$ python3 -q
>>> import numpy as np
>>> from numpy import linalg as LA
>>> np.set_printoptions(suppress=True, linewidth=160)
>>> def rd(a):
...     return np.round(a, 2) + 0
... 
>>> arr = np.load("run4.npy")
>>> arr
array([[-69.71, -22.86,  30.18],
       [-68.49, -22.53,  29.66],
       [-59.92, -20.23,  26.02],
       [-57.55, -19.59,  25.02],
       [-34.17, -13.09,  15.11],
       [-21.93,  -9.5 ,   9.92],
       [-21.58,  -9.4 ,   9.78],
       [-17.06,  -8.  ,   7.86],
       [-10.88,  -6.  ,   5.23],
       [-10.12,  -5.74,   4.9 ],
       [-10.04,  -5.71,   4.87],
       [ -3.91,  -3.44,   2.23],
       [  0.27,  -1.13,   0.28],
       [  0.36,  -1.02,   0.22],
       [  0.14,  -0.1 ,   0.  ],
       [ -0.3 ,   0.18,   0.  ],
       [ -0.44,   0.27,  -0.01],
       [ -0.47,   0.29,  -0.01],
       [ -0.87,   0.6 ,  -0.13],
       [ -0.88,   0.62,  -0.14],
       [ -0.73,   1.15,  -0.69],
       [ -0.02,   1.58,  -1.35],
       [  2.73,   2.61,  -3.23],
       [ 24.37,   8.22, -15.06],
       [ 30.73,   9.73, -18.32]])
>>> x0 = np.array([6, 9, 0])
>>> np.sign((arr @ x0).round(6))
array([-1., -1., -1., -1., -1., -1., -1., -1., -1., -1., -1., -1., -1., -1., -1., -1., -1., -1.,  1.,  1.,  1.,  1.,  1.,  1.,  1.])
>>> LA.norm(arr @ x0) <= LA.norm(arr, 2) * LA.norm(x0) + 1e-9
np.True_
>>> arr @ np.eye(3)[0]
array([-69.71, -68.49, -59.92, -57.55, -34.17, -21.93, -21.58, -17.06, -10.88, -10.12, -10.04,  -3.91,   0.27,   0.36,   0.14,  -0.3 ,  -0.44,  -0.47,  -0.87,
        -0.88,  -0.73,  -0.02,   2.73,  24.37,  30.73])
>>> Ac = arr - arr.mean(axis=0)
>>> V = LA.svd(Ac)[2][:1]
>>> B = Ac - Ac @ V.T @ V
>>> rd(np.cov(Ac @ V.T, rowvar=False))
np.float64(906.68)
>>> U, sig, VT = LA.svd(arr)
>>> rd(sig)
array([165.59,   6.81,   6.16])
>>> np.argmax(sig[:-1] / (sig[1:] + 1e-6)) + 1
np.int64(1)
>>> B = U[:, :1] @ np.diag(sig[:1]) @ VT[:1]
>>> rd(LA.norm(arr - B, 2)), rd(sig[1])
(np.float64(6.81), np.float64(6.81))
>>> LA.matrix_rank(arr, rtol=0.05)
np.int64(1)
>>> LA.matrix_rank(B)
np.int64(1)
>>> r0 = np.array([-2, -1])
>>> feats = r0[np.abs(np.subtract.outer(np.arange(2), np.arange(2)))]
>>> feats
array([[-2, -1],
       [-1, -2]])
>>> proj = np.triu(np.array([[-1, 2], [3, 6]]), 1) + np.eye(2)
>>> B = proj @ feats @ LA.inv(proj)
>>> rd(LA.det(B))
np.float64(3.0)
>>> np.trace(B), np.trace(feats)
(np.float64(-4.0), np.int64(-4))
>>> LA.matrix_rank(B)
np.int64(2)
>>> np.poly(B)
array([1., 4., 3.])
>>> x0 = np.array([3, 4])
>>> feats @ x0
array([-10, -11])
>>> feats @ np.eye(2)[0]
array([-2., -1.])
>>> (feats @ x0).argmax()
np.int64(0)
>>> (feats * x0).sum(axis=1)
array([-10, -11])
>>> np.einsum("ij,j->i", feats, x0)
array([-10, -11])
>>> rng = np.random.default_rng(77)
>>> lab = rng.permutation(2)
>>> lab
array([0, 1])
>>> B = feats[lab][:, lab]
>>> rd(np.sort(np.abs(LA.eigvals(B))))
array([1., 3.])
>>> np.allclose(B, feats)
True
>>> np.diag(B)
array([-2, -2])
>>> np.trace(B)
np.int64(-4)
>>> rd(LA.det(B)), rd(LA.det(feats[lab]))
(np.float64(3.0), np.float64(3.0))
>>> F = np.load("x.npy")
>>> rd(F)
array([[-0.14,  0.68, -0.68, -0.23],
       [ 0.68,  0.59,  0.41,  0.14],
       [-0.68,  0.41,  0.59, -0.14],
       [-0.23,  0.14, -0.14,  0.95]])
>>> # keeps lengths
>>> rd(LA.svd(F, compute_uv=False))
array([1., 1., 1., 1.])
>>> rd(F[:, 0] @ F[:, 2])
np.float64(0.0)
>>> rd(F @ F.T)
array([[1., 0., 0., 0.],
       [0., 1., 0., 0.],
       [0., 0., 1., 0.],
       [0., 0., 0., 1.]])
>>> evals, V = LA.eigh(F)
>>> np.unique(evals.round(6) + 0, return_counts=True)[1]
array([1, 3])
>>> rd(evals)
array([-1.,  1.,  1.,  1.])
>>> rd(V.T @ F @ V)
array([[-1.,  0.,  0.,  0.],
       [ 0.,  1.,  0.,  0.],
       [ 0.,  0.,  1.,  0.],
       [ 0.,  0.,  0.,  1.]])
>>> rd(LA.eigvalsh(F @ F))
array([1., 1., 1., 1.])
>>> w1 = np.array([[2, 0, 1, -2, -2, 1],
...     [1, 1, 2, -1, 0, -1],
...     [-1, -1, 2, 2, 1, -1],
...     [1, 2, 1, -2, -2, 1]])
>>> b = np.array([-3, -2, 0, -1, 2, 1])
>>> H = np.maximum(F @ w1 + b, 0)
>>> LA.matrix_rank(H)
np.int64(4)
>>> rd(H)
array([[0.  , 0.  , 0.  , 0.  , 2.05, 0.64],
       [0.  , 0.  , 2.82, 0.  , 0.77, 0.82],
       [0.  , 0.  , 1.18, 1.41, 4.23, 0.  ],
       [0.  , 0.18, 0.73, 0.  , 0.41, 1.73]])
>>> W2 = np.array([[2, 1], [4, -3], [5, -3], [-5, 4], [2, 5], [2, -2]])
>>> rd(H @ W2)
array([[ 5.36,  8.95],
       [17.27, -6.23],
       [ 7.32, 23.23],
       [ 8.64, -4.14]])
>>> w1 @ W2
array([[ 17, -21],
       [ 19, -10],
       [ -6,  11],
       [ 23, -28]])
>>> theta = np.radians(36)
>>> R = np.eye(6)
>>> R[5, 5] = R[0, 0] = np.cos(theta)
>>> R[5, 0], R[0, 5] = -np.sin(theta), np.sin(theta)
>>> rd(R)
array([[ 0.81,  0.  ,  0.  ,  0.  ,  0.  ,  0.59],
       [ 0.  ,  1.  ,  0.  ,  0.  ,  0.  ,  0.  ],
       [ 0.  ,  0.  ,  1.  ,  0.  ,  0.  ,  0.  ],
       [ 0.  ,  0.  ,  0.  ,  1.  ,  0.  ,  0.  ],
       [ 0.  ,  0.  ,  0.  ,  0.  ,  1.  ,  0.  ],
       [-0.59,  0.  ,  0.  ,  0.  ,  0.  ,  0.81]])
>>> B = H @ R.T
>>> np.allclose(LA.norm(H, axis=1), LA.norm(B, axis=1))
True
>>> np.allclose(H @ H.T, B @ B.T)
True
>>> proj = np.triu(np.array([[-1, -2, 1, 2], [-2, 1, -2, -1], [-1, 0, -1, 2], [1, -2, 1, -2]]), 1) + np.eye(4)
>>> B = proj @ F @ LA.inv(proj)
>>> rd(np.poly(B))
array([ 1., -2.,  0.,  2., -1.])
>>> LA.matrix_rank(B)
np.int64(4)
>>> E = np.load("sample9.npy")
>>> E
array([[  5,   3,  -2],
       [  0,   1,  -6],
       [ -1,   4, -11],
       [ -6,   2,  -6],
       [ -3,   0,  -2],
       [ -1,   1,   3],
       [  4,  -1,   8],
       [  3,  -5,   9],
       [  2,  -1,  14],
       [  5,  -3,  19],
       [  3,  -6,  22],
       [ -2, -10,  21],
       [  0,  -9,  19],
       [ -2, -14,  19],
       [ -4, -10,  20],
       [  1, -13,  23],
       [  2, -16,  18],
       [  6, -14,  20]])
>>> Ac = E - E.mean(axis=0)
>>> U, sig, VT = LA.svd(Ac, full_matrices=False)
>>> np.abs(U[:, 0]).argmax()
np.int64(2)
>>> rd(sig ** 2 / (sig ** 2).sum())
array([0.89, 0.07, 0.04])
>>> x0 = np.array([0, 1, 9])
>>> np.sign((E @ x0).round(6))
array([-1, -1, -1, -1, -1,  1,  1,  1,  1,  1,  1,  1,  1,  1,  1,  1,  1,  1])
>>> np.einsum("ij,j->i", E, x0)
array([-15, -53, -95, -52, -18,  28,  71,  76, 125, 168, 192, 179, 162, 157, 170, 194, 146, 166])
>>> E @ x0
array([-15, -53, -95, -52, -18,  28,  71,  76, 125, 168, 192, 179, 162, 157, 170, 194, 146, 166])
>>> E * x0
array([[  0,   3, -18],
       [  0,   1, -54],
       [  0,   4, -99],
       [  0,   2, -54],
       [  0,   0, -18],
       [  0,   1,  27],
       [  0,  -1,  72],
       [  0,  -5,  81],
       [  0,  -1, 126],
       [  0,  -3, 171],
       [  0,  -6, 198],
       [  0, -10, 189],
       [  0,  -9, 171],
       [  0, -14, 171],
       [  0, -10, 180],
       [  0, -13, 207],
       [  0, -16, 162],
       [  0, -14, 180]])
>>> (E * x0).sum(axis=1)
array([-15, -53, -95, -52, -18,  28,  71,  76, 125, 168, 192, 179, 162, 157, 170, 194, 146, 166])
>>> (E @ x0).argmax()
np.int64(15)
>>> Ac = E - E.mean(axis=0)
>>> V = LA.svd(Ac)[2][:1]
>>> B = Ac - Ac @ V.T @ V
>>> LA.norm(B, axis=1).round(6).argmax()
np.int64(9)
>>> rd(B.std(axis=0))
array([3.16, 2.79, 1.39])
>>> rd(LA.norm(B) / LA.norm(Ac))
np.float64(0.33)
>>> rd(np.diag(V.T @ V))
array([0.  , 0.21, 0.78])
>>> m1 = np.load("w.npy")
>>> m1
array([[ 0,  9,  4,  1],
       [ 7,  9,  9,  6],
       [ 9,  5,  4,  9],
       [-7,  0, -5, -5]])
>>> gram = m1.T @ m1
>>> np.diag(gram)
array([179, 187, 138, 143])
>>> rd(LA.svd(m1, compute_uv=False) ** 2)
array([544.58,  90.21,  12.21,   0.  ])
>>> LA.matrix_rank(gram)
np.int64(3)
>>> gram
array([[179, 108, 134, 158],
       [108, 187, 137, 108],
       [134, 137, 138, 119],
       [158, 108, 119, 143]])
>>> np.allclose(gram, gram.T)
True
>>> def softmax(z):
...     e = np.exp(z - z.max(axis=-1, keepdims=True))
...     return e / e.sum(axis=-1, keepdims=True)
... 
>>> rd(softmax(gram[1] + 3))
array([0., 1., 0., 0.])
>>> scores = gram @ gram.T / np.sqrt(4)
>>> softmax(scores)[1] @ gram
array([108., 187., 137., 108.])
>>> softmax(scores + np.triu(np.full(scores.shape, -np.inf), 1))
array([[1., 0., 0., 0.],
       [0., 1., 0., 0.],
       [1., 0., 0., 0.],
       [1., 0., 0., 0.]])
>>> lab = rng.permutation(4)
>>> lab
array([3, 1, 0, 2])
>>> B = m1[lab][:, lab]
>>> np.allclose(B, m1)
False
>>> B
array([[-5,  0, -7, -5],
       [ 6,  9,  7,  9],
       [ 1,  9,  0,  4],
       [ 9,  5,  9,  4]])
>>> rd(np.sort(np.abs(LA.eigvals(B))))
array([ 0.  ,  5.46,  5.46, 16.91])
>>> W0 = np.array([[1.0, 0.7, 0.49, 0.34],
...     [0.7, 1.0, 0.7, 0.49],
...     [0.49, 0.7, 1.0, 0.7],
...     [0.34, 0.49, 0.7, 1.0]])
>>> # symmetric, so the eigenvalues are real
>>> evals, V = LA.eig(W0)
>>> rd(np.sort(LA.eigvals(W0.T)))
array([0.2 , 0.32, 0.76, 2.72])
>>> rd(np.prod(evals))
np.float64(0.13)
>>> rd(evals)
array([2.72, 0.76, 0.32, 0.2 ])
>>> rd(softmax(10 * W0[3]))
array([0.  , 0.01, 0.05, 0.95])
>>> rd(softmax(W0[3] + -2))
array([0.18, 0.21, 0.26, 0.35])
>>> rd(softmax(W0[3]))
array([0.18, 0.21, 0.26, 0.35])
>>> scores = W0 @ W0.T / np.sqrt(4)
>>> softmax(scores).round(6).argmax(axis=1)
array([1, 1, 2, 2])
>>> rd(softmax(scores))
array([[0.27, 0.28, 0.25, 0.21],
       [0.24, 0.28, 0.26, 0.22],
       [0.22, 0.26, 0.28, 0.24],
       [0.21, 0.25, 0.28, 0.27]])
>>> rd(softmax(scores)[3] @ W0)
array([0.61, 0.72, 0.74, 0.65])
>>> x0 = np.ones(4)
>>> for _ in range(5):
...     x0 = W0 @ x0
...     x0 /= LA.norm(x0)
...     print(round(x0 @ W0 @ x0, 2))
... 
2.72
2.72
2.72
2.72
2.72
>>> rd(x0)
array([0.46, 0.54, 0.54, 0.46])
>>> rd(LA.eigvalsh(W0)[-1])
np.float64(2.72)
>>> evals, V = LA.eigh(W0)
>>> x0 = np.array([-2, 3, 2, -2])
>>> rd(x0 @ W0 @ x0 / (x0 @ x0)), rd(evals[0]), rd(evals[-1])
(np.float64(0.4), np.float64(0.2), np.float64(2.72))
>>> rd(V * np.maximum(evals, 0) @ V.T)
array([[1.  , 0.7 , 0.49, 0.34],
       [0.7 , 1.  , 0.7 , 0.49],
       [0.49, 0.7 , 1.  , 0.7 ],
       [0.34, 0.49, 0.7 , 1.  ]])
>>> rd(V * np.sqrt(evals) @ V.T)
array([[0.91, 0.35, 0.19, 0.11],
       [0.35, 0.86, 0.33, 0.19],
       [0.19, 0.33, 0.86, 0.35],
       [0.11, 0.19, 0.35, 0.91]])
>>> rd(LA.eigvalsh(W0[1:, 1:]))
array([0.23, 0.51, 2.26])
>>> rd(V * np.abs(evals) @ V.T)
array([[1.  , 0.7 , 0.49, 0.34],
       [0.7 , 1.  , 0.7 , 0.49],
       [0.49, 0.7 , 1.  , 0.7 ],
       [0.34, 0.49, 0.7 , 1.  ]])
>>> low = LA.cholesky(W0)
>>> W0 / np.sqrt(np.outer(np.diag(W0), np.diag(W0)))
array([[1.  , 0.7 , 0.49, 0.34],
       [0.7 , 1.  , 0.7 , 0.49],
       [0.49, 0.7 , 1.  , 0.7 ],
       [0.34, 0.49, 0.7 , 1.  ]])
>>> rd(np.prod(np.diag(low)) ** 2), rd(LA.det(W0))
(np.float64(0.13), np.float64(0.13))
>>> rd(low @ low.T)
array([[1.  , 0.7 , 0.49, 0.34],
       [0.7 , 1.  , 0.7 , 0.49],
       [0.49, 0.7 , 1.  , 0.7 ],
       [0.34, 0.49, 0.7 , 1.  ]])
>>> data = np.array([[-18, 5, 8], [5, 18, 5], [8, 5, 12]])
>>> data
array([[-18,   5,   8],
       [  5,  18,   5],
       [  8,   5,  12]])
>>> # symmetric, so the eigenvalues are real
>>> Q, V = LA.qr(data[:, :2])[0], LA.qr(data[:, 2:])[0]
>>> sig = LA.svd(Q.T @ V, compute_uv=False)
>>> rd(LA.norm(Q @ Q.T - V @ V.T, 2))
np.float64(1.0)
>>> rd(np.degrees(np.arccos(sig.clip(0, 1))))
array([48.79])
>>> (sig > 0.9).sum()
np.int64(0)
>>> B = np.array([[-3], [-3], [2], [2]])
>>> W2 = np.array([[1, 1, 3]])
>>> K = B @ W2 + 0.02 * rng.normal(size=(4, 3))
>>> rd(K)
array([[-3.03, -2.99, -9.  ],
       [-3.01, -2.98, -9.04],
       [ 1.98,  2.  ,  6.03],
       [ 2.  ,  2.02,  5.96]])
>>> rd(LA.norm(K, 2) / LA.norm(K))
np.float64(1.0)
>>> np.argsort(-LA.norm(K, axis=0).round(6), kind="stable")[:3]
array([2, 0, 1])
>>> rd(np.abs(LA.svd(K)[2][-1]))
array([0.67, 0.75, 0.03])
>>> LA.matrix_rank(K, rtol=0.1)
np.int64(1)
>>> Q = K.astype(float).copy()
>>> for j in range(3):
...     Q[:, j] -= Q[:, :j] @ (Q[:, :j].T @ Q[:, j])
...     Q[:, j] /= LA.norm(Q[:, j])
... 
>>> rd(Q.T @ K)
array([[ 5.12,  5.08, 15.32],
       [ 0.  ,  0.05,  0.08],
       [ 0.  ,  0.  ,  0.11]])
>>> U, sig, VT = LA.svd(K)
>>> rd(sig)
array([16.93,  0.05,  0.04])
>>> B = U[:, :1] @ np.diag(sig[:1]) @ VT[:1]
>>> LA.matrix_rank(K, rtol=0.05)
np.int64(1)
>>> rd(LA.norm(K - B) / LA.norm(K))
np.float64(0.0)
>>> rd(LA.norm(K - B, 2)), rd(sig[1])
(np.float64(0.05), np.float64(0.05))
>>> LA.matrix_rank(B)
np.int64(1)
>>> x0 = np.array([0, 1, 2])
>>> target = K @ x0
>>> rd(LA.solve(K.T @ K, K.T @ target))
array([0., 1., 2.])
>>> target = target + 0.05 * rng.normal(size=4)
>>> rd(target)
array([-21.05, -21.  ,  14.04,  13.94])
>>> b, *_ = LA.lstsq(K, target)
>>> rd(K.T @ (target - K @ b))
array([0., 0., 0.])
>>> rd(b)
array([1.55, 0.87, 1.52])
>>> rd(LA.norm(target - K @ b))
np.float64(0.05)
>>> [round(float(LA.norm(LA.solve(K.T @ K + lam * np.eye(3), K.T @ target))), 2) for lam in (0, 1, 10, 100)]
[2.34, 2.1, 2.04, 1.56]
>>> proj = K @ LA.solve(K.T @ K, K.T)
>>> rd(proj)
array([[ 0.74,  0.33,  0.25, -0.13],
       [ 0.33,  0.57, -0.32,  0.17],
       [ 0.25, -0.32,  0.76,  0.13],
       [-0.13,  0.17,  0.13,  0.93]])
>>> rd(np.trace(proj))
np.float64(3.0)
>>> rd(LA.eigvalsh(proj))
array([0., 1., 1., 1.])
>>> rd(proj @ K[:, 0])
array([-3.03, -3.01,  1.98,  2.  ])
